In [1]: import numpy as np

In [2]: from numpy import linalg as LA

In [3]: np.set_printoptions(suppress=True, linewidth=100)

In [4]: X = np.load("mat.npy")

In [5]: X
Out[5]: 
array([[ 0., -8.,  9.,  1.],
       [-8.,  0.,  0.,  0.],
       [ 9.,  0.,  0.,  0.],
       [ 1.,  0.,  0.,  0.]])

In [6]: Uu, sig, VT = LA.svd(X)

In [7]: sig.round(1) + 0
Out[7]: array([12.1, 12.1,  0. ,  0. ])

In [8]: np.argmax(sig[:-1] / (sig[1:] + 1e-6)) + 1
Out[8]: np.int64(2)

In [9]: other = Uu[:, :2] @ np.diag(sig[:2]) @ VT[:2]

In [10]: LA.matrix_rank(X, rtol=0.05)
Out[10]: np.int64(2)

In [11]: np.round(LA.norm(X - other, 2), 1), round(float(sig[2]), 1)
Out[11]: (np.float64(0.0), 0.0)

In [12]: LA.matrix_rank(other)
Out[12]: np.int64(2)

In [13]: Uu, sig, VT = LA.svd(X)

In [14]: V = VT[:(sig > 1e-8).sum()]

In [15]: rng = np.random.default_rng(290259)

In [16]: x0 = X[0] + -2 * X[1] + rng.integers(2) * np.eye(4)[1]

In [17]: x0
Out[17]: array([16., -8.,  9.,  1.])

In [18]: np.round(np.diag(V.T @ V), 1) + 0
Out[18]: array([1. , 0.4, 0.6, 0. ])

In [19]: np.round(V.T @ V, 1) + 0
Out[19]: 
array([[ 1. ,  0. ,  0. ,  0. ],
       [ 0. ,  0.4, -0.5, -0.1],
       [ 0. , -0.5,  0.6,  0.1],
       [ 0. , -0.1,  0.1,  0. ]])

In [20]: f = np.array([2, 0, 1, -8, 0])

In [21]: A = np.array([np.roll(f, i) for i in range(5)])

In [22]: A
Out[22]: 
array([[ 2,  0,  1, -8,  0],
       [ 0,  2,  0,  1, -8],
       [-8,  0,  2,  0,  1],
       [ 1, -8,  0,  2,  0],
       [ 0,  1, -8,  0,  2]])

In [23]: labels = rng.permutation(5)

In [24]: other = A[:, labels] * rng.choice([-1, 1], 5)

In [25]: other
Out[25]: 
array([[ 0,  8,  2,  0, -1],
       [ 2, -1,  0,  8,  0],
       [ 0,  0, -8, -1, -2],
       [-8, -2,  1,  0,  0],
       [ 1,  0,  0, -2,  8]])

In [26]: Uu, _, VT = LA.svd(A.T @ other)

In [27]: labels
Out[27]: array([1, 3, 0, 4, 2])

In [28]: np.round(LA.lstsq(A, other)[0], 1) + 0
Out[28]: 
array([[ 0.,  0.,  1.,  0.,  0.],
       [ 1.,  0.,  0.,  0.,  0.],
       [ 0.,  0.,  0.,  0., -1.],
       [ 0., -1.,  0.,  0.,  0.],
       [ 0.,  0.,  0., -1.,  0.]])

In [29]: def softmax(z):
    ...:     e = np.exp(z - z.max(axis=-1, keepdims=True))
    ...:     return e / e.sum(axis=-1, keepdims=True)
    ...: 

In [30]: np.round(softmax(10 * other[3]), 1) + 0
Out[30]: array([0., 0., 1., 0., 0.])

In [31]: np.round(softmax(other).sum(axis=1), 1)
Out[31]: array([1., 1., 1., 1., 1.])

In [32]: np.round(softmax(other[3] + 4), 1) + 0
Out[32]: array([0. , 0. , 0.6, 0.2, 0.2])

In [33]: att = other @ other.T / np.sqrt(5)

In [34]: np.round(softmax(att), 1) + 0
Out[34]: 
array([[1., 0., 0., 0., 0.],
       [0., 1., 0., 0., 0.],
       [0., 0., 1., 0., 0.],
       [0., 0., 0., 1., 0.],
       [0., 0., 0., 0., 1.]])

In [35]: np.round(softmax(att)[3] @ other, 1) + 0
Out[35]: array([-8., -2.,  1.,  0.,  0.])

In [36]: softmax(att).round(6).argmax(axis=1)
Out[36]: array([0, 1, 2, 3, 4])

In [37]: np.round(softmax(att + np.triu(np.full(att.shape, -np.inf), 1)), 1) + 0
Out[37]: 
array([[1., 0., 0., 0., 0.],
       [0., 1., 0., 0., 0.],
       [0., 0., 1., 0., 0.],
       [0., 0., 0., 1., 0.],
       [0., 0., 0., 0., 1.]])

In [38]: round(float(LA.norm(A, 2)), 1)
Out[38]: 9.3

In [39]: A[2] @ A[0]
Out[39]: np.int64(-14)

In [40]: round(float(LA.norm(A) ** 2 / LA.norm(A, 2) ** 2), 1)
Out[40]: 4.0

In [41]: round(float(LA.norm(A, 1)), 1), np.round(LA.norm(A, np.inf), 1)
Out[41]: (11.0, np.float64(11.0))

In [42]: F = np.load("test19.npy")

In [43]: F
Out[43]: 
array([[1, 0, 0],
       [0, 1, 0],
       [0, 0, 1]])

In [44]: O, R = LA.qr(F)

In [45]: O @ R
Out[45]: 
array([[1., 0., 0.],
       [0., 1., 0.],
       [0., 0., 1.]])

In [46]: np.trace(O @ O.T)
Out[46]: np.float64(3.0)

In [47]: O
Out[47]: 
array([[ 1.,  0.,  0.],
       [-0.,  1.,  0.],
       [-0., -0.,  1.]])

In [48]: O.shape, R.shape
Out[48]: ((3, 3), (3, 3))

In [49]: R
Out[49]: 
array([[1., 0., 0.],
       [0., 1., 0.],
       [0., 0., 1.]])

In [50]: evals, V = LA.eigh(F)

In [51]: x0 = np.array([1, 1, 2])

In [52]: np.abs(F).sum(axis=1).max(), np.abs(evals).max()
Out[52]: (np.int64(1), np.float64(1.0))

In [53]: x0 @ F @ x0 / (x0 @ x0), evals[0], evals[-1]
Out[53]: (np.float64(1.0), np.float64(1.0), np.float64(1.0))
